>>> import numpy as np
>>> np.set_printoptions(precision=1, suppress=True, linewidth=200, floatmode="fixed")
>>> K = np.loadtxt("data.csv", delimiter=",")
>>> print(K)
[[ 4.0  8.0  7.0 -4.0  3.0 -8.0  6.0  4.0]
 [ 2.0  1.0 -1.0  7.0 -3.0 -2.0 -4.0  0.0]
 [-4.0  4.0 -8.0  8.0 -1.0 -3.0 -7.0 -4.0]
 [ 8.0  2.0  1.0 -7.0  1.0 -3.0 -3.0  2.0]
 [-6.0 -5.0 -8.0  6.0  4.0  3.0  6.0 -1.0]
 [-2.0  1.0  5.0  7.0 -6.0  6.0  8.0  3.0]
 [-4.0 -6.0  0.0 -5.0 -9.0  7.0  7.0 -6.0]
 [-4.0 -6.0  0.0 -5.0 -9.0  7.0  7.0 -6.0]]
>>> r = np.linalg.matrix_rank(K)
>>> print(r)
7
>>> N = np.linalg.svd(K)[2][r:].T
>>> print([int(np.linalg.matrix_rank(K[:, :j + 1])) for j in range(8)])
[1, 2, 3, 4, 5, 6, 7, 7]
>>> print(np.linalg.matrix_rank(K.T @ K), np.linalg.matrix_rank(K @ K.T))
7 7
>>> print([int(np.linalg.matrix_rank(K[:i])) for i in range(1, len(K) + 1)])
[1, 2, 3, 4, 5, 6, 7, 7]
>>> A2 = K / np.sqrt((K ** 2).mean(axis=1, keepdims=True))
>>> print(np.linalg.norm(A2, axis=1))
[2.8 2.8 2.8 2.8 2.8 2.8 2.8 2.8]
>>> x = np.array([0, 2, 2, 1, 1, 3, 2, 1])
>>> h = np.maximum(K @ x, 0)
>>> print(np.maximum(K @ (3 * x), 0))
[ 63.0   0.0   0.0   0.0  12.0 150.0   9.0   9.0]
>>> print(h)
[21.0  0.0  0.0  0.0  4.0 50.0  3.0  3.0]
>>> print(np.maximum(K @ x, 0) - np.maximum(-K @ x, 0))
[ 21.0 -10.0 -28.0 -13.0   4.0  50.0   3.0   3.0]
>>> print(K.T @ h)
[ -64.0  162.0  365.0  260.0 -275.0  186.0  592.0  194.0]
>>> U, sv, VT = np.linalg.svd(K)
>>> print(sv.round(1) + 0)
[28.0 22.3 15.4 12.1  8.2  4.5  2.7  0.0]
>>> print(np.argmax(sv[:-1] / (sv[1:] + 1e-6)) + 1)
7
>>> A2 = U[:, :7] @ np.diag(sv[:7]) @ VT[:7]
>>> print(np.linalg.matrix_rank(K, rtol=0.05))
7
>>> print(round(np.linalg.norm(K - A2, 2), 1), round(float(sv[7]), 1))
0.0 0.0
>>> print(A2.round(1) + 0)
[[ 4.0  8.0  7.0 -4.0  3.0 -8.0  6.0  4.0]
 [ 2.0  1.0 -1.0  7.0 -3.0 -2.0 -4.0  0.0]
 [-4.0  4.0 -8.0  8.0 -1.0 -3.0 -7.0 -4.0]
 [ 8.0  2.0  1.0 -7.0  1.0 -3.0 -3.0  2.0]
 [-6.0 -5.0 -8.0  6.0  4.0  3.0  6.0 -1.0]
 [-2.0  1.0  5.0  7.0 -6.0  6.0  8.0  3.0]
 [-4.0 -6.0  0.0 -5.0 -9.0  7.0  7.0 -6.0]
 [-4.0 -6.0  0.0 -5.0 -9.0  7.0  7.0 -6.0]]
>>> print(np.round(np.linalg.norm(K - A2) / np.linalg.norm(K), 1))
0.0
>>> rng = np.random.default_rng(739296)
>>> idx = rng.permutation(8)
>>> print(idx)
[5 6 2 4 1 7 0 3]
>>> A2 = K[idx][:, idx]
>>> print(np.diag(A2))
[ 6.0  7.0 -8.0  4.0  1.0 -6.0  4.0 -7.0]
>>> print(np.allclose(A2, K))
False
>>> print(np.trace(A2))
1.0
>>> print(A2)
[[ 6.0  8.0  5.0 -6.0  1.0  3.0 -2.0  7.0]
 [ 7.0  7.0  0.0 -9.0 -6.0 -6.0 -4.0 -5.0]
 [-3.0 -7.0 -8.0 -1.0  4.0 -4.0 -4.0  8.0]
 [ 3.0  6.0 -8.0  4.0 -5.0 -1.0 -6.0  6.0]
 [-2.0 -4.0 -1.0 -3.0  1.0  0.0  2.0  7.0]
 [ 7.0  7.0  0.0 -9.0 -6.0 -6.0 -4.0 -5.0]
 [-8.0  6.0  7.0  3.0  8.0  4.0  4.0 -4.0]
 [-3.0 -3.0  1.0  1.0  2.0  2.0  8.0 -7.0]]
>>> print(np.round(np.linalg.det(A2), 1), round(float(np.linalg.det(K[idx])), 1))
-0.0 -0.0
>>> W0 = np.load("run15.npy")
>>> print(W0)
[[1 1 1 1 1 2 1]
 [1 1 0 2 1 0 2]
 [3 1 2 4 1 1 2]
 [2 3 2 4 3 4 1]
 [2 1 1 3 2 2 2]
 [2 0 2 2 0 1 0]
 [0 0 0 0 0 0 0]
 [3 0 3 3 1 3 0]
 [6 1 5 5 3 5 3]
 [0 0 0 0 0 0 0]
 [1 0 1 1 1 2 0]
 [1 1 1 1 1 2 1]
 [0 0 0 0 0 0 0]
 [3 3 1 5 3 0 4]
 [2 0 1 1 1 0 2]
 [1 0 1 1 1 2 0]
 [2 0 1 1 1 0 2]
 [1 1 1 1 1 2 1]
 [1 3 1 4 1 2 1]
 [1 1 0 2 1 0 2]
 [2 0 2 2 0 1 0]
 [5 1 4 4 2 3 3]
 [1 1 0 2 1 0 2]
 [5 2 3 5 4 4 5]
 [3 2 2 5 2 4 3]
 [0 0 0 0 0 0 0]
 [3 0 3 3 1 3 0]
 [1 2 1 3 2 2 0]
 [1 1 1 1 1 2 1]
 [4 1 2 4 3 2 4]
 [3 1 3 4 0 3 1]
 [0 0 0 0 0 0 0]
 [2 0 2 2 0 1 0]
 [1 1 0 2 1 0 2]]
>>> d = np.linalg.norm(W0[:, None] - W0[None], axis=-1)
>>> print(np.unravel_index(d.round(6).argmax(), d.shape))
(np.int64(6), np.int64(8))
>>> print(d[5].round(6).argsort(kind="stable")[:4])
[ 5 20 32 10]
>>> print(np.linalg.matrix_rank(d ** 2))
9
>>> cov = np.cov(W0, rowvar=False)
>>> print(np.round(np.polyfit(W0[:, 3], W0[:, 6], 1), 1) + 0)
[0.6 0.0]
>>> print(round(np.corrcoef(W0[:, 3], W0[:, 6])[0, 1], 1))
0.7
>>> A2 = W0 + rng.integers(-2, 3, (34, 6)) @ rng.integers(-2, 3, (6, 7))
>>> print(A2)
[[ -5   0   8  12   7   0   8]
 [ -3   3   8   9   7  -2  10]
 [  4  -2   2  -2  -2  -2   0]
 [ -1   3   3  11   6   5   4]
 [  2 -11  -3   7  -1   0   0]
 [ -1   1  10   6   4  -2   6]
 [  4  -3 -13   0  -4   6  -7]
 [ -5  -2  -3   5   3   3   2]
 [  7   9  20  12  10   4  12]
 [  2  -1  -3  -4  -2   0  -3]
 [  5   1   8  -6  -1  -2  -1]
 [ -5  -4   6   3   4  -4   8]
 [  0   2   6   6   4   0   6]
 [  2   1   4  -2   1  -5   3]
 [  5   4  12   5   4  -1   7]
 [  4   4   4  -6  -1   1  -3]
 [  4  -2  -3   8   1   4   0]
 [  5   0   0   2  -2   4  -4]
 [  4   3  -6   0  -3   5  -6]
 [  4   1  -7   4  -1   5  -3]
 [ -3   3  16  14   9  -2  12]
 [  4   2   2   3   1   4   1]
 [-11  -3   4  12   7  -4  10]
 [  2   0   4   3   4   1   6]
 [  9  -2   0 -10  -6   0  -5]
 [  1  -1   2   1   1  -1   2]
 [  7  10   3  -2   1   7  -2]
 [  1   7   4   6   4   4   1]
 [ -4   3   4   5   6   1   8]
 [  4   2  -3   8   4   6   3]
 [  2   7   0   8   3   8   2]
 [  3   2   5  -7  -1  -3   1]
 [  9   7   4  -2  -1   4  -2]
 [ 16   1  -3  -2  -6   5  -7]]
>>> print(np.linalg.matrix_rank(A2 - W0, tol=1e-8))
6
>>> print(np.round(np.linalg.svd(A2 - W0, compute_uv=False), 1) + 0)
[59.5 33.9 28.2 17.4  5.5  1.2  0.0]
>>> t3 = np.stack([A2, 5 * A2, A2[::-1]])
>>> print(np.einsum("bij,cij->bc", t3, t3))
[[  7007  35035   1208]
 [ 35035 175175   6040]
 [  1208   6040   7007]]
>>> print((t3 @ A2.T).shape)
(3, 34, 34)
>>> print(t3.shape)
(3, 34, 7)
>>> print(np.linalg.matrix_rank(t3))
[7 7 7]
>>> feats = np.load("m.npy")
>>> print(feats)
[[0 0 0 0]
 [0 0 1 1]
 [0 1 0 1]
 [0 1 1 0]]
>>> r = np.linalg.matrix_rank(feats)
>>> print(r)
3
>>> N = np.linalg.svd(feats)[2][r:].T
>>> print([int(np.linalg.matrix_rank(feats[:i])) for i in range(1, len(feats) + 1)])
[0, 1, 2, 3]
>>> print([int(np.linalg.matrix_rank(feats[:, :j + 1])) for j in range(4)])
[0, 1, 2, 3]
>>> print([int(np.linalg.matrix_rank(np.delete(feats, i, axis=0))) for i in range(4)])
[3, 2, 2, 2]
>>> print(N @ N.T)
[[1.0 0.0 0.0 0.0]
 [0.0 0.0 0.0 0.0]
 [0.0 0.0 0.0 0.0]
 [0.0 0.0 0.0 0.0]]
>>> print(N.shape)
(4, 1)
